In [1]: import numpy as np

In [2]: from numpy import linalg as LA

In [3]: np.set_printoptions(suppress=True, linewidth=160)

In [4]: rnd = lambda a: np.round(a, 1) + 0

In [5]: feats = np.array([[1.4, 0.7, 0.8, -0.3, 0.4],
   ...:     [-0.6, 1.0, 1.5, -0.8, 0.0],
   ...:     [-0.5, -0.3, 0.0, 1.6, 0.8],
   ...:     [1.2, -0.5, -0.6, 0.3, 1.3],
   ...:     [-0.3, -0.5, -0.4, 2.0, -0.4],
   ...:     [1.3, -0.1, 1.4, -1.4, 0.3],
   ...:     [-0.1, 0.2, 0.5, -0.2, 1.0],
   ...:     [-0.6, 1.1, -0.7, -0.2, 1.9],
   ...:     [-1.0, -1.2, -0.3, 0.4, 0.9],
   ...:     [0.8, 0.0, 0.5, -1.9, 0.3],
   ...:     [0.1, -1.1, 0.0, -1.0, 0.7],
   ...:     [0.1, -1.2, -0.2, -0.9, -0.1]])

In [6]: rng = np.random.default_rng(150949)

In [7]: feats[:, 4] = 3 * feats[:, 1] + 0.1 * rng.normal(size=12)

In [8]: print(rnd(feats))
[[ 1.4  0.7  0.8 -0.3  2.3]
 [-0.6  1.   1.5 -0.8  3.1]
 [-0.5 -0.3  0.   1.6 -1. ]
 [ 1.2 -0.5 -0.6  0.3 -1.6]
 [-0.3 -0.5 -0.4  2.  -1.3]
 [ 1.3 -0.1  1.4 -1.4 -0.4]
 [-0.1  0.2  0.5 -0.2  0.7]
 [-0.6  1.1 -0.7 -0.2  3.3]
 [-1.  -1.2 -0.3  0.4 -3.6]
 [ 0.8  0.   0.5 -1.9 -0.1]
 [ 0.1 -1.1  0.  -1.  -3.3]
 [ 0.1 -1.2 -0.2 -0.9 -3.8]]

In [9]: arr = np.array([[3, 5, 9], [0, 4, 2], [0, 0, 2]])

In [10]: vec = np.array([2, -1, 0])

In [11]: rhs = arr @ vec

In [12]: print(rhs)
[ 1 -4  0]

In [13]: print(rnd(LA.solve(arr, rhs)))
[ 2. -1.  0.]

In [14]: print(rnd(LA.solve(arr, rhs + arr[:, 0])))
[ 3. -1.  0.]

In [15]: print(rnd(LA.solve(arr.T, arr[1])))
[0. 1. 0.]

In [16]: print(rnd(LA.solve(arr, 4 * rhs)))
[ 8. -4.  0.]

In [17]: data = np.load("block8.npy")

In [18]: print(data)
[[ 16 -24   0   8 -20  24  24 -28  16]
 [ -8  12   0  -4  10 -12 -12  14  -8]
 [  0   0   0   0   0   0   0   0   0]]

In [19]: U, sigma, vt = LA.svd(data)

In [20]: print(rnd(sigma))
[66.  0.  0.]

In [21]: other = U[:, :1] @ np.diag(sigma[:1]) @ vt[:1]

In [22]: print(rnd(np.abs(data - other).max()))
0.0

In [23]: print(LA.matrix_rank(data, rtol=0.05))
1

In [24]: print(rnd(LA.norm(data - other, 2)), rnd(sigma[1]))
0.0 0.0

In [25]: print(rnd(other))
[[ 16. -24.   0.   8. -20.  24.  24. -28.  16.]
 [ -8.  12.   0.  -4.  10. -12. -12.  14.  -8.]
 [  0.   0.   0.   0.   0.   0.   0.   0.   0.]]

In [26]: print(rnd(LA.norm(data - other) / LA.norm(data)))
0.0

In [27]: M = np.load("case6.npy")

In [28]: print(M)
[[ 2.   5.9 -1.2 -0.2]
 [-1.4 -4.1  0.8 -0.2]
 [ 0.6  1.9 -0.1 -1.3]
 [ 0.5  1.4 -0.6 -0.7]
 [ 0.1  0.3  1.2 -0.6]
 [-0.7 -2.2  0.6 -0.9]
 [ 0.2  0.5  0.4  1.2]
 [ 0.2  0.7 -0.8  1.1]
 [ 0.3  0.9 -1.3  0.5]
 [ 0.5  1.4  0.4  0.2]
 [ 0.   0.1 -0.2  0.3]
 [ 2.   6.1  0.9 -0.2]
 [ 0.5  1.6 -1.2 -0.3]
 [-0.8 -2.4 -0.1  0.8]]

In [29]: Ac = (M - M.mean(axis=0)) / M.std(axis=0)

In [30]: print(np.argwhere(np.abs(Ac) > 2))
[]

In [31]: b = LA.lstsq(np.delete(Ac, 3, axis=1), Ac[:, 3])[0]

In [32]: print(rnd(1 - np.var(Ac[:, 3] - np.delete(Ac, 3, axis=1) @ b)))
0.1

In [33]: U, sigma, vt = LA.svd(M)

In [34]: print(rnd(sigma))
[11.2  3.1  2.4  0.1]

In [35]: print(np.argmax(sigma[:-1] / (sigma[1:] + 1e-6)) + 1)
3

In [36]: other = U[:, :3] @ np.diag(sigma[:3]) @ vt[:3]

In [37]: print(rnd(LA.norm(M - other, 2)), rnd(sigma[3]))
0.1 0.1

In [38]: print(rnd(other))
[[ 2.   5.9 -1.2 -0.2]
 [-1.4 -4.1  0.8 -0.2]
 [ 0.6  1.9 -0.1 -1.3]
 [ 0.5  1.4 -0.6 -0.7]
 [ 0.1  0.3  1.2 -0.6]
 [-0.7 -2.2  0.6 -0.9]
 [ 0.2  0.5  0.4  1.2]
 [ 0.2  0.7 -0.8  1.1]
 [ 0.3  0.9 -1.3  0.5]
 [ 0.5  1.4  0.4  0.2]
 [ 0.   0.1 -0.2  0.3]
 [ 2.   6.1  0.9 -0.2]
 [ 0.5  1.6 -1.2 -0.3]
 [-0.8 -2.4 -0.1  0.8]]

In [39]: print(LA.matrix_rank(M, rtol=0.05))
3

In [40]: print(rnd(np.abs(M - other).max()))
0.0

In [41]: lab = rng.permutation(3)

In [42]: print(lab)
[2 0 1]

In [43]: other = arr[lab][:, lab]

In [44]: print(np.diag(other))
[2 3 4]

In [45]: print(rnd(LA.det(other)), rnd(LA.det(arr[lab])))
24.0 24.0

In [46]: print([round(float(x), 1) for x in LA.svd(data, compute_uv=False)[:3]])
[66.0, 0.0, 0.0]

In [47]: print(LA.matrix_rank(data, rtol=0.1))
1

In [48]: print(LA.cond(data) > 100)
True

In [49]: W0 = np.loadtxt("mat.csv", delimiter=",")

In [50]: print(W0)
[[ -3.4  -5.6  -4.4]
 [  3.7  -3.   -1.4]
 [  3.2   5.5   5.3]
 [  1.9   3.2  -4.2]
 [ -6.6   1.4 -14.8]
 [ -9.4  17.3 -18.9]
 [ -5.8   4.3   5.4]
 [  7.1   6.6   7.9]
 [ -7.7  15.3 -17.8]
 [-16.7  -7.7  -3. ]
 [ -6.5  -3.8   5.6]
 [ -8.3 -16.8 -12.1]
 [ 22.  -15.4  35. ]
 [ 21.5   0.   18.4]
 [-19.   -1.  -16.2]
 [ -0.5 -14.3  10.1]
 [-13.8  -9.2 -22.9]
 [  7.6  -2.4  -1.4]
 [ -4.1   5.5 -10.5]
 [ -6.1  -5.1 -13.3]
 [-12.5  11.7 -32.3]
 [-20.1  -2.4 -16.3]
 [  3.6  -2.1  -3.8]
 [  7.1 -13.9   7.8]
 [ -0.4 -12.6  11.4]
 [-10.  -10.6   3.5]
 [  6.7  -2.   -0.5]
 [ -2.2   4.8   4.6]
 [ -4.9  -5.6  10.9]
 [  7.8   8.8   2.6]
 [ -6.2  -8.1 -11.3]
 [ -6.2 -12.8   5.8]
 [  8.3   4.   18.6]
 [ 15.7   1.4  15.7]
 [ -9.2   3.6  -6.2]]

In [51]: Ac = W0 - W0.mean(axis=0)

In [52]: evecs = LA.svd(Ac)[2][:2]

In [53]: other = Ac - Ac @ evecs.T @ evecs

In [54]: print(rnd(LA.norm(other) / LA.norm(Ac)))
0.3

In [55]: print(rnd(other.std(axis=0)))
[3.5 1.9 2.7]

In [56]: r0, v = W0[10], W0[30]

In [57]: print(rnd(r0 @ r0))
88.0

In [58]: print(rnd(r0 @ v))
7.8

In [59]: pr = (r0 @ v) / (r0 @ r0) * r0

In [60]: print(LA.matrix_rank(np.outer(r0, v)))
1

In [61]: print(rnd(pr))
[-0.6 -0.3  0.5]

In [62]: other = np.c_[W0[:, :2] @ np.array([[7, 7], [7, 2]]), np.array([7, -9, -9, -8, 9, 8, 9, 7, -8, -6, 1, -3, -8, 0, -7, -5, -9, -5, 0, 8, -9, 7, 6, 6, 6, -1, -9, -3, -8, 8, 2, -8, 1, 0, -7])]

In [63]: print(rnd(other))
[[ -63.   -35.     7. ]
 [   4.9   19.9   -9. ]
 [  60.9   33.4   -9. ]
 [  35.7   19.7   -8. ]
 [ -36.4  -43.4    9. ]
 [  55.3  -31.2    8. ]
 [ -10.5  -32.     9. ]
 [  95.9   62.9    7. ]
 [  53.2  -23.3   -8. ]
 [-170.8 -132.3   -6. ]
 [ -72.1  -53.1    1. ]
 [-175.7  -91.7   -3. ]
 [  46.2  123.2   -8. ]
 [ 150.5  150.5    0. ]
 [-140.  -135.    -7. ]
 [-103.6  -32.1   -5. ]
 [-161.  -115.    -9. ]
 [  36.4   48.4   -5. ]
 [   9.8  -17.7    0. ]
 [ -78.4  -52.9    8. ]
 [  -5.6  -64.1   -9. ]
 [-157.5 -145.5    7. ]
 [  10.5   21.     6. ]
 [ -47.6   21.9    6. ]
 [ -91.   -28.     6. ]
 [-144.2  -91.2   -1. ]
 [  32.9   42.9   -9. ]
 [  18.2   -5.8   -3. ]
 [ -73.5  -45.5   -8. ]
 [ 116.2   72.2    8. ]
 [-100.1  -59.6    2. ]
 [-133.   -69.    -8. ]
 [  86.1   66.1    1. ]
 [ 119.7  112.7    0. ]
 [ -39.2  -57.2   -7. ]]

In [64]: print(rnd(LA.lstsq(W0, other[:, 0])[0]))
[7. 7. 0.]

In [65]: print(LA.matrix_rank(other))
3

In [66]: print(rnd(LA.norm(LA.qr(W0)[0].T @ other, axis=0) ** 2 / ((other ** 2).sum(axis=0) + 1e-12)))
[1. 1. 0.]

In [67]: F = np.array([[-1.0, 3.0, 0.0, 0.0],
    ...:     [3.0, 2.0, 3.0, 0.0],
    ...:     [0.0, 3.0, 3.0, 3.0],
    ...:     [0.0, 0.0, 3.0, 0.0]])

In [68]: r0, v = F[0], F[2]

In [69]: print(r0 @ r0)
10.0

In [70]: pr = (r0 @ v) / (r0 @ r0) * r0

In [71]: print(LA.matrix_rank(np.outer(r0, v)))
1

In [72]: print(rnd(LA.norm(r0 + v) ** 2 + LA.norm(r0 - v) ** 2))
74.0

In [73]: print(pr)
[-0.9  2.7  0.   0. ]

In [74]: X = np.load("x.npy")

In [75]: print(X)
[[ 0  1 -2 -1  5  7]
 [ 0  0  7 -1  4 -7]
 [ 0  0  0  0  1  9]
 [ 0  0  0  0 -4 -3]
 [ 0  0  0  0  0  3]
 [ 0  0  0  0  0  0]]

In [76]: vec = np.array([4, -1, 1, 2, -3, -1])

In [77]: print((X * vec).sum(axis=1))
[-27   0 -12  15  -3   0]

In [78]: print(LA.norm(X @ vec) <= LA.norm(X, 2) * LA.norm(vec) + 1e-9)
True

In [79]: print(X * vec)
[[  0  -1  -2  -2 -15  -7]
 [  0   0   7  -2 -12   7]
 [  0   0   0   0  -3  -9]
 [  0   0   0   0  12   3]
 [  0   0   0   0   0  -3]
 [  0   0   0   0   0   0]]

In [80]: print(X @ np.ones(6))
[10.  3. 10. -7.  3.  0.]

In [81]: print(rnd(LA.norm(X[0] - X[3])))
13.7

In [82]: print(rnd(LA.norm(X, 1)), rnd(LA.norm(X, np.inf)))
29.0 19.0

In [83]: print(rnd(LA.norm(X, 2)))
14.9

In [84]: print(rnd(LA.norm(X, axis=1)))
[ 8.9 10.7  9.1  5.   3.   0. ]

In [85]: print(X[0] @ X[3])
-41

In [86]: print(rnd(LA.norm(X) ** 2 / LA.norm(X, 2) ** 2))
1.4

In [87]: theta = np.radians(15)

In [88]: Rm = np.eye(6)

In [89]: Rm[1, 1] = Rm[0, 0] = np.cos(theta)

In [90]: Rm[1, 0], Rm[0, 1] = -np.sin(theta), np.sin(theta)

In [91]: print(rnd(Rm))
[[ 1.   0.3  0.   0.   0.   0. ]
 [-0.3  1.   0.   0.   0.   0. ]
 [ 0.   0.   1.   0.   0.   0. ]
 [ 0.   0.   0.   1.   0.   0. ]
 [ 0.   0.   0.   0.   1.   0. ]
 [ 0.   0.   0.   0.   0.   1. ]]

In [92]: other = X @ Rm.T

In [93]: print(np.allclose(X @ X.T, other @ other.T))
True

In [94]: mat = np.array([[-7, 1, -7, 1], [0, -5, 0, -5], [-7, 1, -7, 1], [0, -5, 0, -5]])

In [95]: print(np.trace(mat))
-24

In [96]: print(mat @ mat)
[[ 98 -24  98 -24]
 [  0  50   0  50]
 [ 98 -24  98 -24]
 [  0  50   0  50]]

In [97]: print((mat + mat.T) / 2)
[[-7.   0.5 -7.   0.5]
 [ 0.5 -5.   0.5 -5. ]
 [-7.   0.5 -7.   0.5]
 [ 0.5 -5.   0.5 -5. ]]

In [98]: print((mat - mat.T) / 2)
[[ 0.   0.5  0.   0.5]
 [-0.5  0.  -0.5  0. ]
 [ 0.   0.5  0.   0.5]
 [-0.5  0.  -0.5  0. ]]

In [99]: U, sigma, vt = LA.svd(mat)

In [100]: evecs = vt[:(sigma > 1e-8).sum()]

In [101]: vec = mat[1] + 3 * mat[3] + rng.integers(2) * np.eye(4)[2]

In [102]: print(vec)
[  0. -20.   1. -20.]

In [103]: print(rnd(evecs.T @ evecs))
[[0.5 0.  0.5 0. ]
 [0.  0.5 0.  0.5]
 [0.5 0.  0.5 0. ]
 [0.  0.5 0.  0.5]]

In [104]: print(np.allclose(evecs.T @ evecs @ vec, vec))
False

In [105]: print(LA.matrix_rank(np.vstack([mat, vec])))
3

In [106]: U, sigma, vt = LA.svd(mat)

In [107]: print(rnd(sigma))
[14.3  9.8  0.   0. ]

In [108]: other = U[:, :2] @ np.diag(sigma[:2]) @ vt[:2]

In [109]: print(rnd(other))
[[-7.  1. -7.  1.]
 [ 0. -5.  0. -5.]
 [-7.  1. -7.  1.]
 [ 0. -5.  0. -5.]]
